$ ipython --no-banner

In [1]: import numpy as np

In [2]: import numpy.linalg as la

In [3]: np.set_printoptions(precision=3, suppress=True, linewidth=120)

In [4]: rd = lambda a: np.round(a, 3) + 0

In [5]: E = np.loadtxt("m.csv", delimiter=",")

In [6]: E
Out[6]: 
array([[-1.,  0.,  1.,  2.,  3.,  4.],
       [ 5.,  6.,  7.,  8.,  9., 10.],
       [11., 12., 13., 14., 15., 16.],
       [17., 18., 19., 20., 21., 22.],
       [23., 24., 25., 26., 27., 28.]])

In [7]: out = E[0, 0] * E[1:] - np.outer(E[1:, 0], E[0])

In [8]: out
Out[8]: 
array([[   0.,   -6.,  -12.,  -18.,  -24.,  -30.],
       [   0.,  -12.,  -24.,  -36.,  -48.,  -60.],
       [   0.,  -18.,  -36.,  -54.,  -72.,  -90.],
       [   0.,  -24.,  -48.,  -72.,  -96., -120.]])

In [9]: E[:, 0] / E[0, 0]
Out[9]: array([  1.,  -5., -11., -17., -23.])

In [10]: rng = np.random.default_rng(1383)

In [11]: out = E + rng.integers(-2, 3, (5, 2)) @ rng.integers(-2, 3, (2, 6))

In [12]: out
Out[12]: 
array([[-3., -2., -1.,  2.,  5.,  0.],
       [ 4.,  6.,  6., 10.,  9.,  8.],
       [ 9., 10., 11., 14., 17., 12.],
       [15., 14., 17., 16., 25., 18.],
       [24., 26., 26., 28., 25., 30.]])

In [13]: out - E
Out[13]: 
array([[-2., -2., -2.,  0.,  2., -4.],
       [-1.,  0., -1.,  2.,  0., -2.],
       [-2., -2., -2.,  0.,  2., -4.],
       [-2., -4., -2., -4.,  4., -4.],
       [ 1.,  2.,  1.,  2., -2.,  2.]])

In [14]: np.abs(out - E).sum(axis=1)
Out[14]: array([12.,  6., 12., 20., 10.])

In [15]: rd(la.svd(out - E, compute_uv=False))
Out[15]: array([11.962,  4.573,  0.   ,  0.   ,  0.   ])

In [16]: la.matrix_rank(out - E, tol=1e-8)
Out[16]: np.int64(2)
